>>> import numpy as np
>>> np.set_printoptions(precision=3, suppress=True, linewidth=200, sign=" ")
>>> rd = lambda a: np.round(a, 3) + 0
>>> rng = np.random.default_rng(27980)
>>> J = np.eye(8, dtype=int)[rng.permutation(8)] * np.array([3, 0, 0, -2, -2, 2, 0, 0])
>>> J
array([[ 0,  0,  0, -2,  0,  0,  0,  0],
       [ 0,  0,  0,  0,  0,  0,  0,  0],
       [ 0,  0,  0,  0,  0,  2,  0,  0],
       [ 0,  0,  0,  0, -2,  0,  0,  0],
       [ 0,  0,  0,  0,  0,  0,  0,  0],
       [ 0,  0,  0,  0,  0,  0,  0,  0],
       [ 0,  0,  0,  0,  0,  0,  0,  0],
       [ 3,  0,  0,  0,  0,  0,  0,  0]])
>>> # rows and columns are dependent
>>> print((J != 0).astype(int))
[[ 0  0  0  1  0  0  0  0]
 [ 0  0  0  0  0  0  0  0]
 [ 0  0  0  0  0  1  0  0]
 [ 0  0  0  0  1  0  0  0]
 [ 0  0  0  0  0  0  0  0]
 [ 0  0  0  0  0  0  0  0]
 [ 0  0  0  0  0  0  0  0]
 [ 1  0  0  0  0  0  0  0]]
>>> print(rd(np.linalg.det(J)))
0.0
>>> (np.linalg.matrix_power((J != 0) + (J.T != 0) + np.eye(8), 8) > 0).astype(int)
array([[ 1,  0,  0,  1,  1,  0,  0,  1],
       [ 0,  1,  0,  0,  0,  0,  0,  0],
       [ 0,  0,  1,  0,  0,  1,  0,  0],
       [ 1,  0,  0,  1,  1,  0,  0,  1],
       [ 1,  0,  0,  1,  1,  0,  0,  1],
       [ 0,  0,  1,  0,  0,  1,  0,  0],
       [ 0,  0,  0,  0,  0,  0,  1,  0],
       [ 1,  0,  0,  1,  1,  0,  0,  1]])
>>> arr = np.diag(10 * np.array([0, 2, 0, 1, 3, 1])) + np.array([[1, 1, 5, 8, 3, 8],
...     [1, 1, 8, 6, 0, 0],
...     [4, 7, 2, 4, 1, 2],
...     [4, 8, 1, 7, 3, 9],
...     [6, 9, 1, 4, 9, 2],
...     [4, 7, 3, 8, 1, 0]])
>>> arr
array([[  1,   1,   5,   8,   3,   8],
       [  1,  21,   8,   6,   0,   0],
       [  4,   7,   2,   4,   1,   2],
       [  4,   8,   1,  17,   3,   9],
       [  6,   9,   1,   4,  39,   2],
       [  4,   7,   3,   8,   1,  10]])
>>> other = np.array([[-1, -3], [-1, 0], [0, 2], [-2, 1], [2, -3], [3, -1]])
>>> arr @ other
array([[  12,   -2],
       [ -34,   19],
       [ -11,   -9],
       [ -13,  -11],
       [  61, -131],
       [   5,  -11]])
>>> np.einsum("ik,kj->ij", arr, other)
array([[  12,   -2],
       [ -34,   19],
       [ -11,   -9],
       [ -13,  -11],
       [  61, -131],
       [   5,  -11]])
>>> print(np.einsum("ij->j", arr))
[ 20  53  20  47  47  31]
>>> np.einsum("ik,kj->ji", arr, other)
array([[  12,  -34,  -11,  -13,   61,    5],
       [  -2,   19,   -9,  -11, -131,  -11]])
>>> np.einsum("ij,ij->i", arr, arr)
array([  164,   542,    90,   460,  1659,   239])
>>> labels = rng.permutation(6)
>>> labels
array([ 1,  4,  5,  2,  0,  3])
>>> other = arr[labels][:, labels]
>>> np.diag(other)
array([ 21,  39,  10,   2,   1,  17])
>>> np.trace(other)
np.int64(90)
>>> print(other)
[[ 21   0   0   8   1   6]
 [  9  39   2   1   6   4]
 [  7   1  10   3   4   8]
 [  7   1   2   2   4   4]
 [  1   3   8   5   1   8]
 [  8   3   9   1   4  17]]
>>> K = np.loadtxt("case16.csv", delimiter=",")
>>> K
array([[-1.4  ,  1.5  ,  0.4  , -0.5  ],
       [-0.962,  1.022,  1.148, -1.669],
       [-0.4  , -0.8  , -0.8  ,  1.1  ],
       [-1.   ,  1.   ,  1.1  , -1.7  ]])
>>> other = np.array([[-3, -3, 2], [3, 2, 3], [-3, -2, 2], [3, -3, 3]])
>>> other @ K
Traceback (most recent call last):
  File "<python-input-27>", line 1, in <module>
    other @ K
    ~~~~~~^~~
ValueError: matmul: Input operand 1 has a mismatch in its core dimension 0, with gufunc signature (n?,k),(k,m?)->(n?,m?) (size 4 is different from 3)
>>> rd(K @ other)
array([[ 6.   ,  7.9  ,  1.   ],
       [-2.499,  7.641, -1.569],
       [ 4.5  , -2.1  , -1.5  ],
       [-2.4  ,  7.9  , -1.9  ]])
>>> rd(np.einsum("ij->j", K))
array([-3.762,  2.722,  1.848, -2.769])
>>> np.vstack([K, other.T]).shape
(7, 4)
>>> rd(np.linalg.norm(K[3] - K[1]))
np.float64(0.072)
>>> rd(np.linalg.norm(K, axis=0))
array([ 2.011,  2.221,  1.824,  2.671])
>>> rd(K[3] @ K[1])
np.float64(6.084)
>>> left, s, Vt = np.linalg.svd(K)
>>> print(rd(s))
[ 4.115  1.432  0.676  0.038]
>>> other = left[:, :3] @ np.diag(s[:3]) @ Vt[:3]
>>> np.linalg.matrix_rank(other)
np.int64(3)
>>> print(rd(np.linalg.norm(K - other, 2)), rd(s[3]))
0.038 0.038
>>> other = np.array([[-1, 1, -2], [0, -3, 1], [-3, 3, -3]])
>>> F = np.triu(other, 1)
>>> F
array([[ 0,  1, -2],
       [ 0,  0,  1],
       [ 0,  0,  0]])
>>> # null space of dimension 1
>>> [round(float(x), 3) for x in np.linalg.svd(F, compute_uv=False)[:3]]
[2.414, 0.414, 0.0]
>>> t = np.radians(90)
>>> R = np.eye(3)
>>> R[0, 0] = R[2, 2] = np.cos(t)
>>> R[0, 2], R[2, 0] = -np.sin(t), np.sin(t)
>>> rd(R)
array([[ 0.,  0., -1.],
       [ 0.,  1.,  0.],
       [ 1.,  0.,  0.]])
>>> other = F @ R.T
>>> print(np.allclose(F @ F.T, other @ other.T))
True
>>> print(rd(other))
[[ 2.  1.  0.]
 [-1.  0.  0.]
 [ 0.  0.  0.]]
>>> data = np.load("out3.npy")
>>> data
array([[ 0,  1,  0,  0,  1,  0,  1,  1],
       [ 1,  0,  0,  1,  0,  0,  1,  0],
       [ 0,  0,  0,  1,  1,  0,  0,  1],
       [ 0,  1,  1,  0,  0,  0,  0,  0],
       [ 1,  0,  1,  0,  0,  0,  1,  0],
       [ 0,  0,  0,  0,  0,  0,  1,  1],
       [ 1,  1,  0,  0,  1,  1,  0,  0],
       [ 1,  0,  1,  0,  0,  1,  0,  0]])
>>> # symmetric, so the eigenvalues are real
>>> print(np.all(np.linalg.eigvalsh(data) > 0))
False
>>> print([round(float(np.linalg.det(data[:i, :i])), 2) + 0 for i in range(1, 9)])
[0.0, -1.0, 0.0, 1.0, 2.0, 0.0, -2.0, 1.0]
